% ipython --no-banner

In [1]: import numpy as np

In [2]: np.set_printoptions(suppress=True, linewidth=160)

In [3]: E = np.loadtxt("run3.csv", delimiter=",")

In [4]: E.round(1)
Out[4]: 
array([[ 1. ,  0. ,  0. ,  0. ],
       [ 0. , -0.7,  0. ,  0.7],
       [ 0. ,  0. ,  1. ,  0. ],
       [ 0. , -0.7,  0. , -0.7]])

In [5]: blk = np.stack([E, 2 * E, E[::-1]])

In [6]: (blk @ E.T).shape
Out[6]: (3, 4, 4)

In [7]: np.linalg.matrix_rank(blk.reshape(3, -1))
Out[7]: np.int64(2)

In [8]: np.round(blk.sum(axis=0), 1)
Out[8]: 
array([[ 3. , -0.7,  0. , -0.7],
       [ 0. , -2.1,  1. ,  2.1],
       [ 0. , -0.7,  3. ,  0.7],
       [ 1. , -2.1,  0. , -2.1]])

In [9]: blk.shape
Out[9]: (3, 4, 4)

In [10]: np.einsum("bij,cij->bc", blk, blk)
Out[10]: 
array([[ 4.,  8.,  0.],
       [ 8., 16.,  0.],
       [ 0.,  0.,  4.]])

In [11]: np.round(np.linalg.norm(blk, axis=(1, 2)), 1)
Out[11]: array([2., 4., 2.])

In [12]: np.linalg.matrix_rank(blk)
Out[12]: array([4, 4, 4])

In [13]: def softmax(z):
    ...:     e = np.exp(z - z.max(axis=-1, keepdims=True))
    ...:     return e / e.sum(axis=-1, keepdims=True)
    ...: 

In [14]: np.round(softmax(E[3] + -3), 1)
Out[14]: array([0.3, 0.2, 0.3, 0.2])

In [15]: np.round(softmax(E[3]), 1)
Out[15]: array([0.3, 0.2, 0.3, 0.2])

In [16]: print(np.round(softmax(10 * E[3]), 1) + 0)
[0.5 0.  0.5 0. ]

In [17]: scores = E @ E.T / np.sqrt(4)

In [18]: np.round(softmax(scores)[3] @ E, 1)
Out[18]: array([ 0.2, -0.4,  0.2, -0.1])

In [19]: np.round(np.linalg.det(E[::-1]), 1)
Out[19]: np.float64(1.0)

In [20]: np.round(np.linalg.det(E.T), 1)
Out[20]: np.float64(1.0)

In [21]: X = np.loadtxt("case8.csv", delimiter=",")

In [22]: X
Out[22]: 
array([[  6.,   0.,   0.,   8.],
       [ 10.,   0.,   3.,   9.],
       [ 11.,   0.,   4.,  18.],
       [ 16.,   9.,   4.,  18.],
       [ 20.,  10.,   5.,  26.],
       [ 21.,  10.,   7.,  27.],
       [ 21.,  19.,  15.,  36.],
       [ 23.,  28.,  15.,  37.],
       [ 29.,  29.,  19.,  40.],
       [ 34.,  30.,  24.,  48.],
       [ 36.,  36.,  30.,  53.],
       [ 36.,  39.,  30.,  57.],
       [ 38.,  43.,  36.,  65.],
       [ 45.,  52.,  44.,  72.],
       [ 48.,  58.,  48.,  76.],
       [ 51.,  65.,  49.,  84.],
       [ 57.,  69.,  50.,  84.],
       [ 57.,  77.,  51.,  91.],
       [ 58.,  77.,  56., 100.],
       [ 60.,  82.,  59., 102.],
       [ 67.,  82.,  63., 106.],
       [ 68.,  85.,  71., 114.],
       [ 71.,  90.,  76., 118.],
       [ 77.,  98.,  76., 118.],
       [ 82., 107.,  79., 118.]])

In [23]: left, sigma, VT = np.linalg.svd(X, full_matrices=False)

In [24]: np.round(sigma / sigma[0], 1) + 0
Out[24]: array([1. , 0.1, 0. , 0. ])

In [25]: np.allclose(left * sigma @ VT, X)
Out[25]: True

In [26]: out = np.c_[X[:, :3] @ np.array([[-6, -6, -5], [6, 4, 4], [-4, 3, -8]]), np.array([2, 2, 1, 1, 3, 2, 0, 1, 3, 3, 0, 0, 0, 2, 0, 0, 3, 2, 0, 3, 0, 2, 3, 3, 3])]

In [27]: out
Out[27]: 
array([[ -36.,  -36.,  -30.,    2.],
       [ -72.,  -51.,  -74.,    2.],
       [ -82.,  -54.,  -87.,    1.],
       [ -58.,  -48.,  -76.,    1.],
       [ -80.,  -65., -100.,    3.],
       [ -94.,  -65., -121.,    2.],
       [ -72.,   -5., -149.,    0.],
       [ -30.,   19., -123.,    1.],
       [ -76.,   -1., -181.,    3.],
       [-120.,  -12., -242.,    3.],
       [-120.,   18., -276.,    0.],
       [-102.,   30., -264.,    0.],
       [-114.,   52., -306.,    0.],
       [-134.,   70., -369.,    2.],
       [-132.,   88., -392.,    0.],
       [-112.,  101., -387.,    0.],
       [-128.,   84., -409.,    3.],
       [ -84.,  119., -385.,    2.],
       [-110.,  128., -430.,    0.],
       [-104.,  145., -444.,    3.],
       [-162.,  115., -511.,    0.],
       [-182.,  145., -568.,    2.],
       [-190.,  162., -603.,    3.],
       [-178.,  158., -601.,    3.],
       [-166.,  173., -614.,    3.]])

In [28]: print(np.round(np.linalg.lstsq(X, out[:, 0])[0], 1) + 0)
[-6.  6. -4.  0.]

In [29]: np.round(np.linalg.norm(out - X @ np.linalg.lstsq(X, out)[0], axis=0), 1) + 0
Out[29]: array([0. , 0. , 0. , 5.4])

In [30]: cent = X[[6, 23]].astype(float)

In [31]: for _ in range(3):
    ...:     lab = np.linalg.norm(X[:, None] - cent, axis=-1).argmin(axis=1)
    ...:     cent = np.array([X[lab == j].mean(axis=0) for j in range(2)])
    ...: 

In [32]: print(lab)
[0 0 0 0 0 0 0 0 0 0 0 0 0 1 1 1 1 1 1 1 1 1 1 1 1]

In [33]: np.bincount(lab)
Out[33]: array([13, 12])

In [34]: D = np.linalg.norm(X[:, None] - X[None], axis=-1)

In [35]: D[18].round(6).argsort(kind="stable")[:4]
Out[35]: array([18, 19, 17, 20])

In [36]: np.unravel_index(D.round(6).argmax(), D.shape)
Out[36]: (np.int64(0), np.int64(24))

In [37]: proj = X @ np.linalg.solve(X.T @ X, X.T)

In [38]: print(np.round(proj @ X[:, 0], 1))
[ 6. 10. 11. 16. 20. 21. 21. 23. 29. 34. 36. 36. 38. 45. 48. 51. 57. 57. 58. 60. 67. 68. 71. 77. 82.]

In [39]: np.round(np.trace(proj), 1)
Out[39]: np.float64(4.0)

In [40]: print(np.round(np.linalg.eigvalsh(proj), 1) + 0)
[0. 0. 0. 0. 0. 0. 0. 0. 0. 0. 0. 0. 0. 0. 0. 0. 0. 0. 0. 0. 0. 1. 1. 1. 1.]

In [41]: np.allclose(proj @ proj, proj)
Out[41]: True

In [42]: W0 = np.load("arr.npy")

In [43]: print(W0.round(1) + 0)
[[ 5.6 -0.7  3.2  8.6 -1.7  5.9]
 [ 1.5  3.8  6.3  4.7  4.9  6.6]
 [ 0.4 -5.9 -5.  -2.5 -4.3  1. ]
 [ 1.  -6.5  0.  -6.1 -5.  -4.8]
 [-0.6  3.4  6.3  0.   5.3  3.7]
 [-1.7 -1.7 -0.5 -8.5 -5.1 -7. ]
 [ 3.2 -3.8  4.4  0.6 -0.7  0.8]
 [-1.1 -1.5 -2.8 -0.1  1.9  6.3]
 [ 4.3  1.6  4.7  8.   0.9  6.6]
 [-1.5  5.   1.8  0.9  3.1  4.7]
 [ 1.  -2.   0.7  1.   1.   4.4]
 [-1.5 -1.2  1.5 -5.1  0.5 -0.9]
 [ 2.5 -4.3 -0.7  1.7 -1.9  3.5]
 [-2.9 -0.5 -2.3 -6.5 -1.7 -1.8]
 [ 4.3 -4.3 -0.8  4.9 -3.2  4.6]
 [ 0.7  3.   2.1  3.3  1.9  5.4]
 [ 3.8 -0.9  3.3  6.5  1.4  7.1]]

In [44]: # null space of dimension 1

In [45]: cen = W0 - W0.mean(axis=0)

In [46]: evecs = np.linalg.svd(cen)[2][:5]

In [47]: out = cen - cen @ evecs.T @ evecs

In [48]: np.round(np.diag(evecs.T @ evecs), 1)
Out[48]: array([0.4, 0.9, 0.9, 0.9, 0.9, 1. ])

In [49]: round(np.linalg.norm(out) / np.linalg.norm(cen), 1)
Out[49]: np.float64(0.0)

In [50]: W1 = np.array([[3, -1, -2, 5],
    ...:     [-4, -3, -2, -1],
    ...:     [-5, 1, 3, 1],
    ...:     [-3, 4, -4, -2],
    ...:     [-3, -1, 5, -3],
    ...:     [-4, -3, 1, -3]])

In [51]: coef = np.array([2, 3, 3, 1])

In [52]: H = np.maximum(W0 @ W1 + coef, 0)

In [53]: print(np.round((H > 0).mean(axis=0), 1))
[0.5 0.5 0.6 0.5]

In [54]: cent = np.array([[5, -2], [7, 1], [2, -3], [-3, -6]])

In [55]: W1 @ cent
Out[55]: 
array([[-11, -31],
       [-42,  17],
       [-15,  -4],
       [ 11,  34],
       [ -3,   8],
       [-30,  20]])

In [56]: m1 = np.loadtxt("test8.csv", delimiter=",")

In [57]: m1.round(1)
Out[57]: 
array([[ -5.7,  -4.8,  -2.8,  -7.4],
       [-15.2,  -2.4,  -8.9, -12.9],
       [  1.3,  -1. ,  -2. ,  -0.6],
       [ -0.7,   2.5,  -5.4,  -0.3],
       [ -2.1,  13.2, -13.3,   3.9],
       [  4.3, -10.4,   5.8,  -3. ],
       [  2.3,   1. ,  -2.9,   1.1],
       [  2. , -15.8,   8.3,  -7.3],
       [ 10.5, -10.1,   8.4,   1.5],
       [ -6.3, -22.5,   8.9, -16.4],
       [ -3.2,  -8. ,   0.5,  -7.2],
       [  5.6,   2.8,  -2.6,   4.3],
       [  7.9,   6.8,  -4.2,   7.8],
       [ -3.9,  -9.3,   1.1,  -8.3],
       [  5.8,  -4.1,   2.1,   1.1],
       [  4.8,  -2.5,   0.6,   1.2],
       [ 11.1,  -5.7,   5.8,   4.1],
       [  8.1,  -9. ,   6.5,   0.3],
       [  0.2,  13. , -12. ,   5.4],
       [ -6.1,   0.2,  -6.3,  -5.2],
       [  7.3,  -5.7,   4. ,   1.4],
       [  0.7,  11.4, -10.8,   5. ],
       [ -1.9, -11.9,   3.8,  -8.2],
       [ -3. ,   3.1,  -6.8,  -1.7],
       [ -6.3,  -9.8,   0.3, -10.2],
       [  1.4,  -2. ,  -1.3,  -1. ]])

In [58]: out = m1 / np.linalg.norm(m1, axis=1, keepdims=True)

In [59]: gram = out @ out.T

In [60]: np.argwhere(np.triu(np.abs(gram) > 0.95, 1))
Out[60]: 
array([[ 1, 19],
       [ 3, 23],
       [ 4, 18],
       [ 4, 21],
       [ 5,  7],
       [ 7, 18],
       [ 7, 21],
       [ 8, 14],
       [ 8, 17],
       [ 8, 20],
       [ 9, 10],
       [ 9, 13],
       [ 9, 22],
       [10, 13],
       [10, 22],
       [10, 24],
       [11, 12],
       [13, 22],
       [13, 24],
       [14, 15],
       [14, 16],
       [14, 20],
       [16, 20],
       [17, 20],
       [18, 21]])

In [61]: print((gram - 2 * np.eye(26)).round(6).argmax(axis=1))
[24 19 25 23 18  7 11  5 17 22 13 12 11 10 20 14 20  8 21  1 14 18  9  3 10  2]

In [62]: np.round(np.linalg.norm(out, axis=1), 1)
Out[62]: array([1., 1., 1., 1., 1., 1., 1., 1., 1., 1., 1., 1., 1., 1., 1., 1., 1., 1., 1., 1., 1., 1., 1., 1., 1., 1.])
